$ ipython --no-banner

In [1]: import numpy as np

In [2]: np.set_printoptions(precision=3, suppress=True, linewidth=100)

In [3]: F = np.loadtxt("out7.csv", delimiter=",")

In [4]: F
Out[4]: 
array([[ 0., -2.,  0.],
       [-2.,  0., -2.],
       [ 0., -2.,  1.]])

In [5]: evals, vecs = np.linalg.eigh(F)

In [6]: x0 = np.array([6, 7, 5])

In [7]: np.abs(F).sum(axis=1).max(), round(np.abs(evals).max(), 3)
Out[7]: (np.float64(4.0), np.float64(3.141))

In [8]: round(np.linalg.eigvalsh(F).min(), 3)
Out[8]: np.float64(-2.626)

In [9]: np.all(np.linalg.eigvalsh(F) > 0)
Out[9]: np.False_

In [10]: X = np.load("block8.npy")

In [11]: X
Out[11]: 
array([[ 1,  0,  0,  0,  0,  0,  0,  0,  0,  0],
       [-3,  1,  0,  0,  0,  0,  0,  0,  0,  0],
       [ 1, -2,  1,  0,  0,  0,  0,  0,  0,  0],
       [ 3, -3,  3,  1,  0,  0,  0,  0,  0,  0],
       [-1,  1, -1, -1,  1,  0,  0,  0,  0,  0],
       [-1,  3,  3, -1,  0,  1,  0,  0,  0,  0],
       [-2, -2, -1, -1, -1, -1,  1,  0,  0,  0],
       [-1, -3, -2,  1,  2,  0, -2,  1,  0,  0],
       [-3, -2, -1,  1,  1,  2, -1,  1,  1,  0],
       [-1,  1,  3,  2, -3,  2, -3, -3, -2,  1]])

In [12]: other = X ** -1
Traceback (most recent call last):
  Cell In[12], line 1
    other = X ** -1
ValueError: Integers to negative integer powers are not allowed.


In [13]: other = np.linalg.inv(X)

In [14]: np.round(np.linalg.det(X) * other, 3) + 0
Out[14]: 
array([[  1.,   0.,   0.,   0.,   0.,   0.,   0.,   0.,   0.,   0.],
       [  3.,   1.,   0.,   0.,   0.,   0.,   0.,   0.,   0.,   0.],
       [  5.,   2.,   1.,   0.,   0.,   0.,   0.,   0.,   0.,   0.],
       [ -9.,  -3.,  -3.,   1.,   0.,   0.,   0.,   0.,   0.,   0.],
       [ -6.,  -2.,  -2.,   1.,   1.,   0.,   0.,   0.,   0.,   0.],
       [-32., -12.,  -6.,   1.,   0.,   1.,   0.,   0.,   0.,   0.],
       [-34., -13., -10.,   3.,   1.,   1.,   1.,   0.,   0.,   0.],
       [-27., -12., -11.,   3.,   0.,   2.,   2.,   1.,   0.,   0.],
       [ 86.,  32.,  19.,  -4.,   0.,  -3.,  -1.,  -1.,   1.,   0.],
       [ 36.,   6., -16.,   9.,   6.,   1.,   7.,   1.,   2.,   1.]])

In [15]: round(float(np.linalg.det(X) * np.linalg.det(other)), 3)
Out[15]: 1.0

In [16]: np.allclose(other, X.T)
Out[16]: False

In [17]: np.round(X @ other, 3) + 0
Out[17]: 
array([[1., 0., 0., 0., 0., 0., 0., 0., 0., 0.],
       [0., 1., 0., 0., 0., 0., 0., 0., 0., 0.],
       [0., 0., 1., 0., 0., 0., 0., 0., 0., 0.],
       [0., 0., 0., 1., 0., 0., 0., 0., 0., 0.],
       [0., 0., 0., 0., 1., 0., 0., 0., 0., 0.],
       [0., 0., 0., 0., 0., 1., 0., 0., 0., 0.],
       [0., 0., 0., 0., 0., 0., 1., 0., 0., 0.],
       [0., 0., 0., 0., 0., 0., 0., 1., 0., 0.],
       [0., 0., 0., 0., 0., 0., 0., 0., 1., 0.],
       [0., 0., 0., 0., 0., 0., 0., 0., 0., 1.]])

In [18]: np.round(np.linalg.inv(other), 3) + 0
Out[18]: 
array([[ 1.,  0.,  0.,  0.,  0.,  0.,  0.,  0.,  0.,  0.],
       [-3.,  1.,  0.,  0.,  0.,  0.,  0.,  0.,  0.,  0.],
       [ 1., -2.,  1.,  0.,  0.,  0.,  0.,  0.,  0.,  0.],
       [ 3., -3.,  3.,  1.,  0.,  0.,  0.,  0.,  0.,  0.],
       [-1.,  1., -1., -1.,  1.,  0.,  0.,  0.,  0.,  0.],
       [-1.,  3.,  3., -1.,  0.,  1.,  0.,  0.,  0.,  0.],
       [-2., -2., -1., -1., -1., -1.,  1.,  0.,  0.,  0.],
       [-1., -3., -2.,  1.,  2.,  0., -2.,  1.,  0.,  0.],
       [-3., -2., -1.,  1.,  1.,  2., -1.,  1.,  1.,  0.],
       [-1.,  1.,  3.,  2., -3.,  2., -3., -3., -2.,  1.]])

In [19]: J = np.loadtxt("a.csv", delimiter=",")

In [20]: J
Out[20]: 
array([[ 1.334,  6.83 ,  7.577,  7.888, -0.281, -0.305, -2.871, -5.285],
       [ 5.139,  4.424,  1.289, -1.025,  2.591,  7.789, -2.463,  0.6  ],
       [-4.776,  0.363,  1.66 ,  7.055,  1.357,  0.874,  4.442, 11.126],
       [-6.817,  1.36 , -3.12 , -7.427, -3.41 ,  0.825, -3.439, -3.154],
       [ 2.973, -2.548,  0.714, -6.497,  2.234,  3.42 ,  0.86 , -0.017],
       [-1.769, -0.687,  2.448, -1.842,  1.182,  6.515, -4.368,  6.019],
       [ 4.234, -6.668,  9.   ,  1.936,  0.075,  0.618,  4.549, -2.905],
       [ 1.783, -0.917, -7.123,  1.621,  7.297, -1.411,  1.571,  2.637],
       [-5.045, -3.235, -3.802,  5.829,  1.653,  3.8  ,  3.135, -4.603],
       [ 0.737, -4.148,  8.424,  2.535,  2.165, -3.136, -8.695,  0.47 ],
       [-4.238,  1.27 ,  4.314, -8.511,  9.249, -3.215,  2.887, -0.427]])

In [21]: x0 = np.array([3, -6, 5, -3, 4, 5, 3, 0])

In [22]: target = J @ x0

In [23]: target
Out[23]: 
array([-34.021,  40.315,  -6.245, -41.761,  75.881,  40.775, 108.938,  -2.783,   2.792,  28.508,
        56.356])

In [24]: np.round(np.linalg.pinv(J) @ J, 3) + 0
Out[24]: 
array([[1., 0., 0., 0., 0., 0., 0., 0.],
       [0., 1., 0., 0., 0., 0., 0., 0.],
       [0., 0., 1., 0., 0., 0., 0., 0.],
       [0., 0., 0., 1., 0., 0., 0., 0.],
       [0., 0., 0., 0., 1., 0., 0., 0.],
       [0., 0., 0., 0., 0., 1., 0., 0.],
       [0., 0., 0., 0., 0., 0., 1., 0.],
       [0., 0., 0., 0., 0., 0., 0., 1.]])

In [25]: rng = np.random.default_rng(7805)

In [26]: target = target + 0.3 * rng.normal(size=11)

In [27]: target
Out[27]: 
array([-33.832,  40.407,  -6.229, -42.283,  75.445,  40.731, 109.158,  -2.653,   2.486,  28.216,
        56.116])

In [28]: beta, *_ = np.linalg.lstsq(J, target)

In [29]: beta
Out[29]: array([ 3.042, -5.975,  5.001, -2.982,  3.988,  4.984,  3.023,  0.014])

In [30]: round(float(np.linalg.norm(target - J @ beta)), 3)
Out[30]: 0.453

In [31]: hat = J @ np.linalg.solve(J.T @ J, J.T)

In [32]: hat @ J[:, 3]
Out[32]: array([ 7.888, -1.025,  7.055, -7.427, -6.497, -1.842,  1.936,  1.621,  5.829,  2.535, -8.511])

In [33]: np.trace(hat)
Out[33]: np.float64(8.0)

In [34]: A = np.array([[0, 1, 0],
    ...:     [2, 0, 0],
    ...:     [1, 1, 1],
    ...:     [2, 1, 2],
    ...:     [0, 1, 2],
    ...:     [2, 1, 0],
    ...:     [0, 1, 0],
    ...:     [1, 0, 2],
    ...:     [0, 2, 0]])

In [35]: A
Out[35]: 
array([[0, 1, 0],
       [2, 0, 0],
       [1, 1, 1],
       [2, 1, 2],
       [0, 1, 2],
       [2, 1, 0],
       [0, 1, 0],
       [1, 0, 2],
       [0, 2, 0]])

In [36]: x0 = np.array([0, 1, 2])

In [37]: target = A @ x0

In [38]: np.round(np.linalg.lstsq(A, target)[0], 3) + 0
Out[38]: array([0., 1., 2.])

In [39]: target = target + 0.02 * rng.normal(size=9)

In [40]: target
Out[40]: array([ 1.036, -0.024,  3.01 ,  5.005,  4.993,  1.004,  0.993,  4.018,  1.979])

In [41]: beta, *_ = np.linalg.lstsq(A, target)

In [42]: [round(float(np.linalg.norm(np.linalg.solve(A.T @ A + lam * np.eye(3), A.T @ target))), 2) for lam in (0, 1, 10, 100)]
Out[42]: [2.24, 2.06, 1.32, 0.34]

In [43]: round(float(np.linalg.norm(target - A @ beta)), 3)
Out[43]: 0.052

In [44]: other = np.c_[A[:, :1] @ np.array([[2]]), np.array([1, 9, 9, 7, 2, 1, 3, 9, 7])]

In [45]: other
Out[45]: 
array([[0, 1],
       [4, 9],
       [2, 9],
       [4, 7],
       [0, 2],
       [4, 1],
       [0, 3],
       [2, 9],
       [0, 7]])

In [46]: np.linalg.matrix_rank(np.c_[A, other])
Out[46]: np.int64(4)

In [47]: np.linalg.norm(np.linalg.qr(A)[0].T @ other, axis=0) ** 2 / ((other ** 2).sum(axis=0) + 1e-12)
Out[47]: array([1.   , 0.716])

In [48]: np.round(np.linalg.norm(other - A @ np.linalg.lstsq(A, other)[0], axis=0), 3) + 0
Out[48]: array([ 0.  , 10.05])

In [49]: np.round(np.linalg.lstsq(A, other[:, 0])[0], 3) + 0
Out[49]: array([2., 0., 0.])

In [50]: hat = other @ np.linalg.solve(other.T @ other, other.T)

In [51]: round(np.trace(hat), 3)
Out[51]: np.float64(2.0)

In [52]: np.round((np.eye(9) - hat) @ other, 3) + 0
Out[52]: 
array([[0., 0.],
       [0., 0.],
       [0., 0.],
       [0., 0.],
       [0., 0.],
       [0., 0.],
       [0., 0.],
       [0., 0.],
       [0., 0.]])

In [53]: W1 = np.array([[2, -1], [-3, 2], [-2, -3]])

In [54]: beta = np.array([-2, -3])

In [55]: act = np.maximum(A @ W1 + beta, 0)

In [56]: (act > 0).mean(axis=0)
Out[56]: array([0.111, 0.111])

In [57]: act
Out[57]: 
array([[0, 0],
       [2, 0],
       [0, 0],
       [0, 0],
       [0, 0],
       [0, 0],
       [0, 0],
       [0, 0],
       [0, 1]])

In [58]: Z = np.array([[1, -3], [4, 4]])

In [59]: (act @ Z).round(6).argmax(axis=1)
Out[59]: array([0, 0, 0, 0, 0, 0, 0, 0, 0])

In [60]: q, R = np.linalg.qr(J)

In [61]: np.round(q.T @ q, 3) + 0
Out[61]: 
array([[1., 0., 0., 0., 0., 0., 0., 0.],
       [0., 1., 0., 0., 0., 0., 0., 0.],
       [0., 0., 1., 0., 0., 0., 0., 0.],
       [0., 0., 0., 1., 0., 0., 0., 0.],
       [0., 0., 0., 0., 1., 0., 0., 0.],
       [0., 0., 0., 0., 0., 1., 0., 0.],
       [0., 0., 0., 0., 0., 0., 1., 0.],
       [0., 0., 0., 0., 0., 0., 0., 1.]])

In [62]: np.allclose(R.T @ R, J.T @ J)
Out[62]: True

In [63]: np.trace(q @ q.T)
Out[63]: np.float64(8.0)

In [64]: np.abs(np.diag(R))
Out[64]: array([13.209, 12.224, 17.054, 17.95 , 12.88 , 12.156, 12.132, 14.269])

In [65]: other = np.array([[5, 7, 6, 8, 2, 0, 5, 4, 8, 3],
    ...:     [1, 1, 2, 6, 9, 5, 4, 5, 2, 6],
    ...:     [4, 8, 2, 9, 3, 0, 3, 2, 2, 2],
    ...:     [6, 3, 5, 2, 8, 2, 3, 3, 7, 5],
    ...:     [8, 1, 7, 8, 3, 1, 2, 0, 1, 9]])

In [66]: W0 = other.T @ other

In [67]: W0
Out[67]: 
array([[142,  94, 126, 158, 103,  25,  75,  51, 100, 131],
       [ 94, 124,  82, 148,  74,  12,  74,  58,  96,  67],
       [126,  82, 118, 144,  97,  27,  73,  53,  98, 122],
       [158, 148, 144, 249, 137,  42, 113,  86, 116, 160],
       [103,  74,  97, 137, 167,  64,  85,  83,  99, 133],
       [ 25,  12,  27,  42,  64,  30,  28,  31,  25,  49],
       [ 75,  74,  73, 113,  85,  28,  63,  55,  77,  78],
       [ 51,  58,  53,  86,  83,  31,  55,  54,  67,  61],
       [100,  96,  98, 116,  99,  25,  77,  67, 122,  84],
       [131,  67, 122, 160, 133,  49,  78,  61,  84, 155]])

In [68]: evals, vecs = np.linalg.eigh(W0)

In [69]: x0 = np.array([3, 2, 9, 5, -5, 5, 0, -2, 2, -8])

In [70]: np.abs(W0).sum(axis=1).max(), round(np.abs(evals).max(), 3)
Out[70]: (np.int64(1353), np.float64(957.586))

In [71]: np.round(np.linalg.eigvalsh(W0[1:, 1:]), 3) + 0
Out[71]: array([  0.   ,   0.   ,   0.   ,   0.   ,   8.772,  45.967,  73.103, 113.222, 840.937])

In [72]: U, sv, vt = np.linalg.svd(W0)

In [73]: np.argmax(sv[:-1] / (sv[1:] + 1e-6)) + 1
Out[73]: np.int64(5)

In [74]: other = U[:, :5] @ np.diag(sv[:5]) @ vt[:5]

In [75]: other
Out[75]: 
array([[142.,  94., 126., 158., 103.,  25.,  75.,  51., 100., 131.],
       [ 94., 124.,  82., 148.,  74.,  12.,  74.,  58.,  96.,  67.],
       [126.,  82., 118., 144.,  97.,  27.,  73.,  53.,  98., 122.],
       [158., 148., 144., 249., 137.,  42., 113.,  86., 116., 160.],
       [103.,  74.,  97., 137., 167.,  64.,  85.,  83.,  99., 133.],
       [ 25.,  12.,  27.,  42.,  64.,  30.,  28.,  31.,  25.,  49.],
       [ 75.,  74.,  73., 113.,  85.,  28.,  63.,  55.,  77.,  78.],
       [ 51.,  58.,  53.,  86.,  83.,  31.,  55.,  54.,  67.,  61.],
       [100.,  96.,  98., 116.,  99.,  25.,  77.,  67., 122.,  84.],
       [131.,  67., 122., 160., 133.,  49.,  78.,  61.,  84., 155.]])

In [76]: np.round(np.linalg.norm(W0 - other, 2), 3), round(sv[5], 3)
Out[76]: (np.float64(0.0), np.float64(0.0))

In [77]: round(float(np.linalg.norm(W0 - other) / np.linalg.norm(W0)), 3)
Out[77]: 0.0

In [78]: np.linalg.matrix_rank(W0, rtol=0.05)
Out[78]: np.int64(4)

In [79]: np.round(np.abs(W0 - other).max(), 3)
Out[79]: np.float64(0.0)
